>>> import numpy as np
>>> np.set_printoptions(precision=3, suppress=True, linewidth=160)
>>> rd = lambda a: np.round(a, 3) + 0
>>> K = np.loadtxt("dump.csv", delimiter=",")
>>> K
array([[ 8., 13.,  7.],
       [ 1.,  7.,  6.],
       [ 7.,  6.,  1.],
       [ 0.,  0.,  0.],
       [ 0.,  0.,  0.],
       [ 3.,  3.,  6.],
       [ 3.,  3.,  6.],
       [ 0.,  0.,  0.],
       [ 1.,  7.,  6.],
       [ 0.,  0.,  0.],
       [ 0.,  0.,  0.],
       [ 0.,  0.,  0.],
       [ 0.,  0.,  0.],
       [ 1.,  7.,  6.],
       [ 4., 10., 12.],
       [ 0.,  0.,  0.],
       [ 0.,  0.,  0.],
       [ 1.,  7.,  6.],
       [ 0.,  0.,  0.],
       [ 0.,  0.,  0.]])
>>> # rows 3 and 4 are equal
>>> Xs = K - K.mean(axis=0)
>>> Uu, sig, Vh = np.linalg.svd(Xs, full_matrices=False)
>>> np.abs(Vh[0]).argmax()
np.int64(1)
>>> np.linalg.matrix_rank(Xs)
np.int64(3)
>>> vec = np.array([9, 1, 6])
>>> rhs = K @ vec
>>> rd(np.linalg.pinv(K) @ K)
array([[1., 0., 0.],
       [0., 1., 0.],
       [0., 0., 1.]])
>>> rng = np.random.default_rng(385951)
>>> rhs = rhs + 0.3 * rng.normal(size=20)
>>> rd(rhs)
array([126.906,  51.744,  75.108,  -0.279,   0.159,  65.702,  66.306,   0.561,  51.023,  -0.257,   0.114,   0.279,   0.364,  52.451, 117.496,  -0.022,   0.409,
        51.682,  -0.355,   0.066])
>>> beta, *_ = np.linalg.lstsq(K, rhs)
>>> rd(beta)
array([9.053, 0.968, 5.979])
>>> beta.round()
array([9., 1., 6.])
>>> rd(np.linalg.norm(rhs - K @ beta))
np.float64(1.499)
>>> G = np.cov(K, rowvar=False)
>>> np.argsort(-K.std(axis=0).round(6), kind="stable")
array([1, 2, 0])
>>> rd(np.corrcoef(K[:, 2], K[:, 1])[0, 1])
np.float64(0.859)
>>> np.median(K, axis=0)
array([0., 0., 0.])
>>> rd(K.std(axis=0))
array([2.334, 4.003, 3.558])
>>> Xs = K - K.mean(axis=0)
>>> evecs = np.linalg.svd(Xs)[2][:1]
>>> other = Xs - Xs @ evecs.T @ evecs
>>> np.linalg.norm(other, axis=1).round(6).argmax()
np.int64(2)
>>> rd(np.linalg.norm(other) / np.linalg.norm(Xs))
np.float64(0.368)
>>> rd((Xs @ evecs.T).std(axis=0))
array([5.434])
>>> rd(other.std(axis=0))
array([1.527, 0.787, 1.288])
>>> data = np.loadtxt("out6.csv", delimiter=",")
>>> data
array([[ 7.049,  5.027,  0.546],
       [-0.24 , -0.213, -0.528],
       [-1.469, -1.174, -0.295],
       [ 1.73 ,  1.378,  1.295],
       [-2.499, -1.661,  0.685],
       [-7.364, -5.381, -1.28 ],
       [-0.399, -0.4  , -1.275],
       [ 3.744,  2.446, -1.119],
       [-6.491, -4.51 ,  1.045],
       [-5.115, -3.437,  1.007],
       [ 3.831,  2.53 , -0.874],
       [-5.547, -3.954, -0.044],
       [ 5.528,  3.954,  0.112],
       [ 4.192,  3.002,  0.31 ],
       [ 1.769,  1.283,  0.939],
       [ 4.278,  3.027,  0.609],
       [ 0.844,  0.472, -1.391],
       [-5.178, -3.602,  0.854],
       [-1.399, -1.043, -0.442],
       [-5.329, -3.663,  0.465]])
>>> other = np.c_[K[:, :1] @ np.array([[-4]]), np.array([0, 3, 3, -2, 1, 3, -3, 2, 3, 2, 0, 3, 3, 1, -1, -1, 3, 2, -1, -1])]
>>> other
array([[-32.,   0.],
       [ -4.,   3.],
       [-28.,   3.],
       [  0.,  -2.],
       [  0.,   1.],
       [-12.,   3.],
       [-12.,  -3.],
       [  0.,   2.],
       [ -4.,   3.],
       [  0.,   2.],
       [  0.,   0.],
       [  0.,   3.],
       [  0.,   3.],
       [ -4.,   1.],
       [-16.,  -1.],
       [  0.,  -1.],
       [  0.,   3.],
       [ -4.,   2.],
       [  0.,  -1.],
       [  0.,  -1.]])
>>> rd(np.linalg.norm(np.linalg.qr(K)[0].T @ other, axis=0) ** 2 / ((other ** 2).sum(axis=0) + 1e-12))
array([1.   , 0.148])
>>> other = data + rng.integers(-2, 3, (20, 2)) @ rng.integers(-2, 3, (2, 3))
>>> rd(other)
array([[  6.049,   6.027,  -1.454],
       [  2.76 ,   2.787,  -0.528],
       [  4.531,   4.826,  -0.295],
       [  3.73 ,   2.378,   2.295],
       [ -2.499,  -1.661,   0.685],
       [-12.364,  -9.381,  -2.28 ],
       [  0.601,  -1.4  ,   0.725],
       [  8.744,   6.446,  -0.119],
       [ -6.491,  -4.51 ,   1.045],
       [ -2.115,  -0.437,   1.007],
       [ -2.169,  -3.47 ,  -0.874],
       [ -4.547,  -1.954,  -1.044],
       [  5.528,   3.954,   0.112],
       [  8.192,   5.002,   2.31 ],
       [  7.769,   7.283,   0.939],
       [  8.278,   5.027,   2.609],
       [  0.844,   3.472,  -4.391],
       [ -1.178,   1.398,  -0.146],
       [ -6.399,  -5.043,  -1.442],
       [ -8.329,  -6.663,   0.465]])
>>> np.linalg.matrix_rank(other - data, tol=1e-8)
np.int64(2)
>>> rd(np.linalg.svd(other - data, compute_uv=False))
array([21.986,  6.681,  0.   ])
>>> rd(np.abs(other - data).sum(axis=1))
array([ 4.,  6., 12.,  4.,  0., 10.,  4., 10.,  0.,  6., 12.,  4.,  0.,  8., 12.,  8.,  6., 10., 10.,  6.])
>>> mat = np.load("mat.npy")
>>> mat
array([[  1,  -3,   9, -27],
       [  1,  -2,   4,  -8],
       [  1,  -1,   1,  -1],
       [  1,   0,   0,   0]])
>>> # row 0 is much longer than the rest
>>> other = np.array([[1, 0], [0, 2]])
>>> Z = np.kron(other, mat)
>>> Z.shape
(8, 8)
>>> np.linalg.matrix_rank(Z)
np.int64(8)
>>> np.linalg.cond(mat) > 100
np.True_
>>> np.argsort(-np.linalg.norm(mat, axis=0).round(6), kind="stable")[:3]
array([3, 2, 1])
>>> Q = mat.astype(float).copy()
>>> for j in range(4):
...     Q[:, j] -= Q[:, :j] @ (Q[:, :j].T @ Q[:, j])
...     Q[:, j] /= np.linalg.norm(Q[:, j])
... 
>>> rd(Q)
array([[ 0.5  , -0.671,  0.5  , -0.224],
       [ 0.5  , -0.224, -0.5  ,  0.671],
       [ 0.5  ,  0.224, -0.5  , -0.671],
       [ 0.5  ,  0.671,  0.5  ,  0.224]])
>>> X = np.load("layer17.npy")
>>> X
array([[  0.2,   3. ,  -1.8],
       [  0.9,   0. ,  -0.6],
       [  0.4, -12. ,  -1.8],
       [  1.5,  10. ,  -0.9]])
>>> # column 1 is much longer than the rest
>>> vec = np.array([4, 1, 2])
>>> rhs = X @ vec
>>> rd(np.linalg.solve(X.T @ X, X.T @ rhs))
array([4., 1., 2.])
>>> rhs = rhs + 0.05 * rng.normal(size=4)
>>> rd(rhs)
array([  0.152,   2.428, -13.967,  14.223])
>>> beta, *_ = np.linalg.lstsq(X, rhs)
>>> rd(np.linalg.norm(rhs - X @ beta))
np.float64(0.009)
>>> feats = np.array([[2, 2, 2, 2, 2],
...     [2, 4, 4, 4, 4],
...     [2, 4, 6, 6, 6],
...     [2, 4, 6, 8, 8],
...     [2, 4, 6, 8, 10]])
>>> # symmetric, so the eigenvalues are real
>>> rd(np.linalg.eigvals(feats).sum().real)
np.float64(30.0)
>>> rd(np.linalg.eigvals(feats))
array([24.687,  2.897,  1.166,  0.707,  0.543])
>>> rd(np.linalg.det(feats[::-1]))
np.float64(32.0)
>>> G = feats.T @ feats
>>> np.allclose(G, G.T)
True
>>> (feats @ feats.T).shape
(5, 5)
>>> G
array([[ 20,  36,  48,  56,  60],
       [ 36,  68,  92, 108, 116],
       [ 48,  92, 128, 152, 164],
       [ 56, 108, 152, 184, 200],
       [ 60, 116, 164, 200, 220]])
>>> np.diag(G)
array([ 20,  68, 128, 184, 220])
>>> rd(np.linalg.svd(feats, compute_uv=False) ** 2)
array([609.452,   8.395,   1.359,   0.499,   0.295])
>>> vec = np.ones(5)
>>> for _ in range(5):
...     vec = feats @ vec
...     vec /= np.linalg.norm(vec)
...     print(round(vec @ feats @ vec, 3))
... 
24.656
24.687
24.687
24.687
24.687
>>> rd(np.linalg.eigvalsh(feats)[-1])
np.float64(24.687)
>>> F = np.load("run8.npy")
>>> rd(F)
array([[-0.449,  2.343,  1.184,  0.749, -1.159],
       [-0.899, -1.217,  2.548, -0.04 ,  0.464],
       [-0.599, -0.36 , -0.061, -2.163, -1.957],
       [-0.599,  1.362,  0.065, -1.781,  1.9  ],
       [-2.697, -0.207, -1.048,  0.765,  0.051]])
>>> vec = np.array([0, -2, 0])
>>> rhs = X @ vec
>>> beta, lr = np.zeros(3), 1 / np.linalg.norm(X, 2) ** 2
>>> for i in range(25):
...     beta -= lr * X.T @ (X @ beta - rhs)
...     if i % 5 == 0: print(i, round(np.linalg.norm(X @ beta - rhs), 3))
... 
0 0.112
5 0.108
10 0.105
15 0.102
20 0.099
>>> rd(np.linalg.cond(X))
np.float64(15.172)
>>> rd(beta)
array([-0.079, -1.995, -0.046])
>>> arr = np.load("case3.npy")
>>> arr
array([[3, 0, 2],
       [0, 1, 3],
       [2, 3, 1]])
>>> # equal to its transpose
>>> [round(float(np.linalg.det(arr[:i, :i])), 2) + 0 for i in range(1, 4)]
[3.0, 3.0, -28.0]
>>> rd(np.linalg.eigvalsh(arr).min())
np.float64(-2.394)
>>> evals, evecs = np.linalg.eigh(arr)
>>> vec = np.array([-3, 2, -4])
>>> (np.sign(evecs[:, -1].round(6)) == np.sign(evecs[0, -1].round(6))).astype(int)
array([1, 1, 1])
>>> rd(vec @ arr @ vec / (vec @ vec)), rd(evals[0]), rd(evals[-1])
(np.float64(1.621), np.float64(-2.394), np.float64(5.1))
>>> np.abs(arr).sum(axis=1).max(), rd(np.abs(evals).max())
(np.int64(6), np.float64(5.1))
>>> J = np.load("m.npy")
>>> J
array([[ 0., -6.,  0.],
       [-6.,  0.,  0.],
       [ 0.,  0.,  0.]])
>>> # symmetric, so the eigenvalues are real
>>> evals, evecs = np.linalg.eigh(J)
>>> vec = np.array([0, 1, 3])
>>> rd(evecs * np.maximum(evals, 0) @ evecs.T)
array([[ 3., -3.,  0.],
       [-3.,  3.,  0.],
       [ 0.,  0.,  0.]])
>>> vec @ J @ vec
np.float64(0.0)
>>> (np.sign(evecs[:, -1].round(6)) == np.sign(evecs[0, -1].round(6))).astype(int)
array([1, 0, 0])
>>> vec @ J @ vec / (vec @ vec), evals[0], evals[-1]
(np.float64(0.0), np.float64(-6.0), np.float64(6.0))
>>> evals, evecs = np.linalg.eigh(J)
>>> rd(np.linalg.eigvalsh(J @ J))
array([ 0., 36., 36.])
>>> np.abs(evecs[:, -1]).round(6).argmax()
np.int64(0)
>>> rd(np.linalg.eigvalsh(J + -1 * np.eye(3)))
array([-7., -1.,  5.])
>>> (evals > 1e-8).sum(), (evals < -1e-8).sum()
(np.int64(1), np.int64(1))
>>> rd(np.linalg.svd(J, compute_uv=False))
array([6., 6., 0.])
>>> rd(evecs @ np.diag(evals) @ evecs.T)
array([[ 0., -6.,  0.],
       [-6.,  0.,  0.],
       [ 0.,  0.,  0.]])
>>> np.unique(evals.round(6) + 0, return_counts=True)[1]
array([1, 1, 1])
>>> rank = np.linalg.matrix_rank(J)
>>> rank
np.int64(2)
>>> null = np.linalg.svd(J)[2][rank:].T
>>> [int(np.linalg.matrix_rank(np.delete(J, i, axis=0))) for i in range(3)]
[1, 1, 2]
>>> [int(np.linalg.matrix_rank(J[:, :j + 1])) for j in range(3)]
[1, 2, 2]
>>> null @ null.T
array([[0., 0., 0.],
       [0., 0., 0.],
       [0., 0., 1.]])
>>> J @ null
array([[0.],
       [0.],
       [0.]])
